$ ipython --no-banner

In [1]: import numpy as np

In [2]: np.set_printoptions(precision=2, suppress=True, linewidth=160)

In [3]: X = np.array([[3, -3, -3],
   ...:     [-2, 3, 0],
   ...:     [3, -3, -1],
   ...:     [0, -2, 3],
   ...:     [-2, -3, -1],
   ...:     [1, -1, -1],
   ...:     [-1, -2, 1],
   ...:     [1, -3, -3]])

In [4]: X[:, 0] = -2 * X[:, 1]

In [5]: print(X)
[[ 6 -3 -3]
 [-6  3  0]
 [ 6 -3 -1]
 [ 4 -2  3]
 [ 6 -3 -1]
 [ 2 -1 -1]
 [ 4 -2  1]
 [ 6 -3 -3]]

In [6]: r = np.linalg.matrix_rank(X)

In [7]: print(r)
2

In [8]: null = np.linalg.svd(X)[2][r:].T

In [9]: print(np.round(X @ null, 2) + 0)
[[0.]
 [0.]
 [0.]
 [0.]
 [0.]
 [0.]
 [0.]
 [0.]]

In [10]: print(null.shape)
(3, 1)

In [11]: print([int(np.linalg.matrix_rank(X[:i])) for i in range(1, len(X) + 1)])
[1, 2, 2, 2, 2, 2, 2, 2]

In [12]: cov = X.T @ X

In [13]: print(np.round(np.linalg.eigvalsh(cov)[::-1], 2) + 0)
[275.9  25.1   0. ]

In [14]: print(cov)
[[ 216 -108  -34]
 [-108   54   17]
 [ -34   17   31]]

In [15]: print(np.allclose(cov, cov.T))
True

In [16]: left, sigma, VT = np.linalg.svd(X)

In [17]: print(np.argmax(sigma[:-1] / (sigma[1:] + 1e-6)) + 1)
2

In [18]: print(sigma.round(2) + 0)
[16.61  5.01  0.  ]

In [19]: Y = left[:, :2] @ np.diag(sigma[:2]) @ VT[:2]

In [20]: print(np.linalg.matrix_rank(X, rtol=0.05))
2

In [21]: print(np.round(np.abs(X - Y).max(), 2))
0.0

In [22]: print(Y.round(2) + 0)
[[ 6. -3. -3.]
 [-6.  3.  0.]
 [ 6. -3. -1.]
 [ 4. -2.  3.]
 [ 6. -3. -1.]
 [ 2. -1. -1.]
 [ 4. -2.  1.]
 [ 6. -3. -3.]]

In [23]: r0 = np.array([3, 2])

In [24]: print(np.polyval(r0, X[0]))
[20 -7 -7]

In [25]: print(np.cross(X[0, :3], X[4, :3]))
[ -6 -12   0]

In [26]: print(np.correlate(X[0], X[4], "full"))
[ -6 -15  48  -9 -18]

In [27]: vec = np.array([1, -3, -2])

In [28]: print(X @ vec)
[ 21 -15  17   4  17   7   8  21]

In [29]: print(np.einsum("ij,j->i", X, vec))
[ 21 -15  17   4  17   7   8  21]

In [30]: print(X * vec)
[[ 6  9  6]
 [-6 -9  0]
 [ 6  9  2]
 [ 4  6 -6]
 [ 6  9  2]
 [ 2  3  2]
 [ 4  6 -2]
 [ 6  9  6]]

In [31]: print((X @ vec).argmax())
0

In [32]: print(X @ (2 * vec))
[ 42 -30  34   8  34  14  16  42]

In [33]: print(np.sign((X @ vec).round(6)))
[ 1 -1  1  1  1  1  1  1]

In [34]: print(X @ np.ones(3))
[ 0. -3.  2.  5.  2.  0.  3.  0.]

In [35]: print(X @ np.eye(3)[1])
[-3.  3. -3. -2. -3. -1. -2. -3.]

In [36]: mat = np.loadtxt("sample6.csv", delimiter=",")

In [37]: print(mat)
[[  3.48  -3.3    6.35   6.78  -2.72   2.32   1.    -7.54]
 [  1.71  -1.74   4.7    4.63  -1.85   1.92   1.    -4.49]
 [  1.13  -1.24   4.06   3.87  -1.55   1.75   1.    -3.45]
 [  0.24  -0.46   2.83   2.54  -1.03   1.39   0.97  -1.75]
 [ -0.35   0.11   1.29   1.09  -0.47   0.8    0.79  -0.28]
 [ -0.36   0.12   1.25   1.06  -0.45   0.78   0.78  -0.25]
 [ -0.36   0.16   0.82   0.71  -0.31   0.58   0.64  -0.03]
 [  0.38  -0.19  -0.25  -0.32   0.17  -0.34  -0.59  -0.24]
 [  1.51  -0.53  -0.1   -1.3    0.84  -1.22  -3.18  -1.05]
 [  1.95  -0.29   0.57  -2.35   1.57  -1.76  -5.66  -1.16]
 [  1.67   1.21   2.3   -5.02   3.32  -2.54 -10.69   0.04]]

In [38]: Y = mat / np.sqrt((mat ** 2).mean(axis=1, keepdims=True))

In [39]: print(np.linalg.norm(Y, axis=1))
[2.83 2.83 2.83 2.83 2.83 2.83 2.83 2.83 2.83 2.83 2.83]

In [40]: print(np.linalg.matrix_rank(mat - mat.mean(axis=1, keepdims=True)))
3

In [41]: print(Y[6])
[-0.7   0.3   1.58  1.36 -0.6   1.1   1.23 -0.06]

In [42]: print(np.linalg.matrix_rank(Y) == np.linalg.matrix_rank(mat))
True

In [43]: print(mat.sum(axis=1))
[ 6.37  5.88  5.57  4.74  2.98  2.92  2.2  -1.37 -5.03 -7.14 -9.72]

In [44]: print(np.unravel_index(np.abs(mat).argmax(), mat.shape))
(np.int64(10), np.int64(6))

In [45]: r = np.linalg.matrix_rank(mat)

In [46]: print(r)
3

In [47]: null = np.linalg.svd(mat)[2][r:].T

In [48]: print(np.linalg.matrix_rank(mat.T @ mat), np.linalg.matrix_rank(mat @ mat.T))
3 3

In [49]: print(null.shape)
(8, 5)

In [50]: vec = np.array([-1, 3, -2, -1, -3, -3, 3, 0])

In [51]: print(mat @ np.eye(8)[1])
[-3.3  -1.74 -1.24 -0.46  0.11  0.12  0.16 -0.19 -0.53 -0.29  1.21]

In [52]: print(mat @ vec)
[-28.64 -18.19 -14.47  -7.98  -1.63  -1.51  -0.4   -1.41  -9.97 -17.98 -32.02]

In [53]: print(mat @ np.ones(8))
[ 6.37  5.88  5.57  4.74  2.98  2.92  2.2  -1.37 -5.03 -7.14 -9.72]

In [54]: M = np.load("block12.npy")

In [55]: print(M)
[[-2 -4  0  0  0  0]
 [ 5  4  0  0  0  0]
 [ 1  5  0  0  0  0]
 [ 0  0 -2 -4  0  0]
 [ 0  0  5  4  0  0]
 [ 0  0  1  5  0  0]
 [ 0  0  0  0 -2 -4]
 [ 0  0  0  0  5  4]
 [ 0  0  0  0  1  5]]

In [56]: r0 = np.array([6, -1])

In [57]: print(np.polyval(r0, M[0]))
[-13 -25  -1  -1  -1  -1]

In [58]: print(np.convolve(M[0], r0))
[-12 -22   4   0   0   0   0]

In [59]: print(np.correlate(M[0], M[1], "full"))
[  0   0   0   0  -8 -26 -20   0   0   0   0]

In [60]: print(np.cross(M[0, :3], M[1, :3]))
[ 0  0 12]

In [61]: r0, g = M[4], M[8]

In [62]: print(r0 @ g)
0

In [63]: p = (r0 @ g) / (r0 @ r0) * r0

In [64]: print((g - p) @ r0)
0.0

In [65]: print(g - p)
[0. 0. 0. 0. 1. 5.]

In [66]: print(np.outer(r0, g))
[[ 0  0  0  0  0  0]
 [ 0  0  0  0  0  0]
 [ 0  0  0  0  5 25]
 [ 0  0  0  0  4 20]
 [ 0  0  0  0  0  0]
 [ 0  0  0  0  0  0]]

In [67]: rng = np.random.default_rng(22345)

In [68]: z = rng.permutation(6)

In [69]: Y = M[:, z] * rng.choice([-1, 1], 6)

In [70]: print(Y)
[[ 0  0  4  0  2  0]
 [ 0  0 -4  0 -5  0]
 [ 0  0 -5  0 -1  0]
 [ 0 -4  0  0  0  2]
 [ 0  4  0  0  0 -5]
 [ 0  5  0  0  0 -1]
 [-4  0  0  2  0  0]
 [ 4  0  0 -5  0  0]
 [ 5  0  0 -1  0  0]]

In [71]: left, _, VT = np.linalg.svd(M.T @ Y)

In [72]: print(np.round(np.linalg.lstsq(M, Y)[0], 2) + 0)
[[ 0.  0.  0.  0. -1.  0.]
 [ 0.  0. -1.  0.  0.  0.]
 [ 0.  0.  0.  0.  0. -1.]
 [ 0.  1.  0.  0.  0.  0.]
 [ 0.  0.  0. -1.  0.  0.]
 [ 1.  0.  0.  0.  0.  0.]]

In [73]: vec = np.array([0, 3, 2, 6, 3, 1])

In [74]: y = M @ vec

In [75]: print(y)
[-12  12  15 -28  34  32 -10  19   8]

In [76]: print(np.round(np.linalg.pinv(M) @ M, 2) + 0)
[[1. 0. 0. 0. 0. 0.]
 [0. 1. 0. 0. 0. 0.]
 [0. 0. 1. 0. 0. 0.]
 [0. 0. 0. 1. 0. 0.]
 [0. 0. 0. 0. 1. 0.]
 [0. 0. 0. 0. 0. 1.]]

In [77]: print(np.linalg.solve(M.T @ M, M.T @ y))
[0. 3. 2. 6. 3. 1.]

In [78]: y = y + 0.1 * rng.normal(size=9)

In [79]: print(y)
[-11.9   12.14  15.1  -27.93  33.99  32.02 -10.17  18.85   8.09]

In [80]: c, *_ = np.linalg.lstsq(M, y)

In [81]: print([round(float(np.linalg.norm(np.linalg.solve(M.T @ M + lam * np.eye(6), M.T @ y))), 2) for lam in (0, 1, 10, 100)])
[7.66, 7.45, 6.39, 3.12]

In [82]: print(round(float(np.linalg.norm(y - M @ c)), 2))
0.22

In [83]: arr = np.loadtxt("x.csv", delimiter=",")

In [84]: print(arr)
[[ 15.  24.  16. -12.]
 [  0.  -5.   0.   0.]
 [-32. -48. -33.  24.]
 [-24. -48. -24.  19.]]

In [85]: t = np.radians(30)

In [86]: Rm = np.eye(4)

In [87]: Rm[0, 0] = Rm[1, 1] = np.cos(t)

In [88]: Rm[0, 1], Rm[1, 0] = -np.sin(t), np.sin(t)

In [89]: print(Rm)
[[ 0.87 -0.5   0.    0.  ]
 [ 0.5   0.87  0.    0.  ]
 [ 0.    0.    1.    0.  ]
 [ 0.    0.    0.    1.  ]]

In [90]: Y = arr @ Rm.T

In [91]: print(np.allclose(np.linalg.norm(arr, axis=1), np.linalg.norm(Y, axis=1)))
True

In [92]: print(round(np.linalg.det(Rm), 2), round(float(np.trace(Rm)), 2))
1.0 3.73

In [93]: print(np.allclose(arr @ arr.T, Y @ Y.T))
True

In [94]: print(np.linalg.svd(arr, compute_uv=False), np.linalg.svd(Y, compute_uv=False))
[99.88  7.68  0.56  0.41] [99.88  7.68  0.56  0.41]

In [95]: left, sigma, VT = np.linalg.svd(arr)

In [96]: print(np.argmax(sigma[:-1] / (sigma[1:] + 1e-6)) + 1)
2

In [97]: Y = left[:, :2] @ np.diag(sigma[:2]) @ VT[:2]

In [98]: print(round(float(np.linalg.norm(arr - Y, 2)), 2), round(sigma[2], 2))
0.56 0.56

In [99]: print(np.round(np.linalg.norm(arr - Y) / np.linalg.norm(arr), 2))
0.01

In [100]: print(np.linalg.matrix_rank(Y))
2

In [101]: print(np.linalg.matrix_rank(arr, rtol=0.05))
2

In [102]: q = arr.astype(float).copy()

In [103]: for j in range(4):
     ...:     q[:, j] -= q[:, :j] @ (q[:, :j].T @ q[:, j])
     ...:     q[:, j] /= np.linalg.norm(q[:, j])
     ...: 

In [104]: print(np.round(q.T @ arr, 2) + 0)
[[ 42.72  71.35  43.82 -32.87]
 [  0.    10.88  -0.6   -0.65]
 [  0.     0.     0.66  -0.35]
 [  0.     0.     0.     0.57]]

In [105]: print(np.round(q.T @ q, 2) + 0)
[[1. 0. 0. 0.]
 [0. 1. 0. 0.]
 [0. 0. 1. 0.]
 [0. 0. 0. 1.]]

In [106]: E = np.load("run19.npy")

In [107]: print(E)
[[19 13  4 18  6 13 10 14 13 13  7]
 [13 18  2 13  6  9  7 10 10 19 13]
 [ 4  2  8  6  4  6  6  6  8  4  4]
 [18 13  6 25 10 19 19 12 20 16 11]
 [ 6  6  4 10 12 14  8 10 10 10  8]
 [13  9  6 19 14 23 12 11 13 15  6]
 [10  7  6 19  8 12 27 10 25  8 19]
 [14 10  6 12 10 11 10 19 15 10 12]
 [13 10  8 20 10 13 25 15 26 11 20]
 [13 19  4 16 10 15  8 10 11 23 13]
 [ 7 13  4 11  8  6 19 12 20 13 24]]

In [108]: z = rng.permutation(11)

In [109]: print(z)
[ 6  3 10  7  1  9  4  2  8  5  0]

In [110]: Y = E[z][:, z]

In [111]: print(Y)
[[27 19 19 10  7  8  8  6 25 12 10]
 [19 25 11 12 13 16 10  6 20 19 18]
 [19 11 24 12 13 13  8  4 20  6  7]
 [10 12 12 19 10 10 10  6 15 11 14]
 [ 7 13 13 10 18 19  6  2 10  9 13]
 [ 8 16 13 10 19 23 10  4 11 15 13]
 [ 8 10  8 10  6 10 12  4 10 14  6]
 [ 6  6  4  6  2  4  4  8  8  6  4]
 [25 20 20 15 10 11 10  8 26 13 13]
 [12 19  6 11  9 15 14  6 13 23 13]
 [10 18  7 14 13 13  6  4 13 13 19]]

In [112]: print(np.allclose(Y, E))
False

In [113]: print(np.round(np.sort(np.abs(np.linalg.eigvals(Y))), 2) + 0)
[  0.     0.     0.     0.     1.14   5.49  12.81  12.94  21.55  31.12 138.95]

In [114]: print(round(float(np.linalg.det(Y)), 2), np.round(np.linalg.det(E[z]), 2))
0.0 -0.0

In [115]: print(np.abs(np.diag(np.linalg.qr(Y)[1])) > 1e-9)
[ True  True  True  True  True  True  True False False False False]

In [116]: print(round(float(np.trace(np.linalg.pinv(Y) @ Y)), 2))
7.0

In [117]: print(np.allclose(Y[:-1].T @ np.linalg.lstsq(Y[:-1].T, Y[-1])[0], Y[-1]))
True

In [118]: left, sigma, VT = np.linalg.svd(E)

In [119]: print(np.argmax(sigma[:-1] / (sigma[1:] + 1e-6)) + 1)
7

In [120]: print(sigma.round(2) + 0)
[138.95  31.12  21.55  12.94  12.81   5.49   1.14   0.     0.     0.     0.  ]

In [121]: Y = left[:, :7] @ np.diag(sigma[:7]) @ VT[:7]

In [122]: print(Y)
[[19. 13.  4. 18.  6. 13. 10. 14. 13. 13.  7.]
 [13. 18.  2. 13.  6.  9.  7. 10. 10. 19. 13.]
 [ 4.  2.  8.  6.  4.  6.  6.  6.  8.  4.  4.]
 [18. 13.  6. 25. 10. 19. 19. 12. 20. 16. 11.]
 [ 6.  6.  4. 10. 12. 14.  8. 10. 10. 10.  8.]
 [13.  9.  6. 19. 14. 23. 12. 11. 13. 15.  6.]
 [10.  7.  6. 19.  8. 12. 27. 10. 25.  8. 19.]
 [14. 10.  6. 12. 10. 11. 10. 19. 15. 10. 12.]
 [13. 10.  8. 20. 10. 13. 25. 15. 26. 11. 20.]
 [13. 19.  4. 16. 10. 15.  8. 10. 11. 23. 13.]
 [ 7. 13.  4. 11.  8.  6. 19. 12. 20. 13. 24.]]

In [123]: print(np.linalg.matrix_rank(E, rtol=0.05))
5

In [124]: print(round(float(np.linalg.norm(E - Y) / np.linalg.norm(E)), 2))
0.0

In [125]: ev, evecs = np.linalg.eigh(E)

In [126]: vec = np.array([-2, 1, -1, -2, -2, 3, 1, 2, -3, 3, -3])

In [127]: print(np.abs(E).sum(axis=1).max(), np.round(np.abs(ev).max(), 2))
171 138.95

In [128]: print((np.sign(evecs[:, -1].round(6)) == np.sign(evecs[0, -1].round(6))).astype(int))
[1 1 1 1 1 1 1 1 1 1 1]

In [129]: print(np.round(np.linalg.eigvalsh(E[1:, 1:]), 2) + 0)
[  0.     0.     0.     0.9    5.21   7.28  12.86  21.4   29.34 128.  ]

In [130]: print(evecs * np.maximum(ev, 0) @ evecs.T)
[[19. 13.  4. 18.  6. 13. 10. 14. 13. 13.  7.]
 [13. 18.  2. 13.  6.  9.  7. 10. 10. 19. 13.]
 [ 4.  2.  8.  6.  4.  6.  6.  6.  8.  4.  4.]
 [18. 13.  6. 25. 10. 19. 19. 12. 20. 16. 11.]
 [ 6.  6.  4. 10. 12. 14.  8. 10. 10. 10.  8.]
 [13.  9.  6. 19. 14. 23. 12. 11. 13. 15.  6.]
 [10.  7.  6. 19.  8. 12. 27. 10. 25.  8. 19.]
 [14. 10.  6. 12. 10. 11. 10. 19. 15. 10. 12.]
 [13. 10.  8. 20. 10. 13. 25. 15. 26. 11. 20.]
 [13. 19.  4. 16. 10. 15.  8. 10. 11. 23. 13.]
 [ 7. 13.  4. 11.  8.  6. 19. 12. 20. 13. 24.]]

In [131]: print(np.round(vec @ E @ vec / (vec @ vec), 2), np.round(ev[0], 2), np.round(ev[-1], 2))
9.55 -0.0 138.95
